$ python3 -q
>>> import numpy as np
>>> import numpy.linalg as la
>>> np.set_printoptions(precision=2, suppress=True, linewidth=200)
>>> A = np.load("w.npy")
>>> A
array([[3., 1., 0., 3., 1., 0.],
       [0., 3., 0., 3., 3., 0.],
       [2., 0., 2., 3., 1., 0.],
       [0., 2., 0., 1., 2., 0.],
       [2., 1., 0., 1., 0., 0.],
       [0., 0., 0., 0., 0., 0.]])
>>> np.sort(la.eigvals(A).real)
array([-0.68, -0.68,  0.  ,  1.97,  2.  ,  6.38])
>>> mat = np.array([[2, 1], [3, 0], [2, 3], [3, 3]])
>>> A2 = np.c_[mat[:, :1] @ np.array([[-2]]), np.array([-3, -1, -3, 1])]
>>> A2
array([[-4, -3],
       [-6, -1],
       [-4, -3],
       [-6,  1]])
>>> la.lstsq(mat, A2[:, 0])[0]
array([-2.,  0.])
>>> la.norm(A2 - mat @ la.lstsq(mat, A2)[0], axis=0)
array([0.  , 3.78])
>>> print(la.matrix_rank(np.c_[mat, A2]))
3
>>> la.matrix_rank(A2)
np.int64(2)
>>> hat = mat @ la.solve(mat.T @ mat, mat.T)
>>> la.matrix_rank(np.eye(4) - hat)
np.int64(2)
>>> np.round(la.eigvalsh(hat), 2) + 0
array([0., 0., 1., 1.])
>>> np.round(hat @ mat[:, 1], 2) + 0
array([1., 0., 3., 3.])
>>> hat
array([[ 0.17,  0.31,  0.09,  0.19],
       [ 0.31,  0.83, -0.19,  0.09],
       [ 0.09, -0.19,  0.52,  0.45],
       [ 0.19,  0.09,  0.45,  0.48]])
>>> np.diag(hat)
array([0.17, 0.83, 0.52, 0.48])
>>> np.allclose(hat @ hat, hat)
True
>>> A2 = np.array([[-4, 0, 8, 6, 5],
...     [-9, 4, -9, 0, 0],
...     [7, -6, 5, -7, 2],
...     [2, -2, -5, -2, -9],
...     [-6, 5, 9, -8, -8]])
>>> feats = A2 + A2.T
>>> feats
array([[ -8,  -9,  15,   8,  -1],
       [ -9,   8, -15,  -2,   5],
       [ 15, -15,  10, -12,  11],
       [  8,  -2, -12,  -4, -17],
       [ -1,   5,  11, -17, -16]])
>>> # symmetric
>>> rng = np.random.default_rng(68345)
>>> z = rng.permutation(5)
>>> z
array([3, 4, 0, 1, 2])
>>> A2 = feats[z][:, z]
>>> np.allclose(A2, feats)
False
>>> w, evecs = la.eigh(feats)
>>> x0 = np.array([-1, -3, 0, 1, 5])
>>> x0 @ feats @ x0
np.int64(-708)
>>> np.all(la.eigvalsh(feats) > 0)
np.False_
>>> F = np.load("arr.npy")
>>> F
array([[-1.,  1.,  0.],
       [ 0., -1.,  1.],
       [ 0.,  0., -1.]])
>>> # triangular
>>> A2 = la.inv(F)
>>> A2
array([[-1., -1., -1.],
       [-0., -1., -1.],
       [-0., -0., -1.]])
>>> F @ A2
array([[1., 0., 0.],
       [0., 1., 0.],
       [0., 0., 1.]])
>>> print((np.abs(A2) > 1e-9).astype(int))
[[1 1 1]
 [0 1 1]
 [0 0 1]]
>>> np.allclose(A2, F.T)
False
>>> print(la.inv(A2))
[[-1.  1. -0.]
 [-0. -1.  1.]
 [-0. -0. -1.]]
>>> A2 = F / la.norm(F, axis=1, keepdims=True)
>>> C2 = A2 @ A2.T
>>> (C2 - 2 * np.eye(3)).round(6).argmax(axis=1)
array([2, 0, 0])
>>> C2[2]
array([ 0.  , -0.71,  1.  ])
>>> np.degrees(np.arccos(np.clip(C2[2, 0], -1, 1)))
np.float64(90.0)
>>> w, evecs = la.eig(F)
>>> print(np.sort(la.eigvals(F.T)))
[-1. -1. -1.]
>>> print(np.sort(la.eigvals(F @ F)))
[1. 1. 1.]
>>> np.prod(w)
np.float64(-1.0)
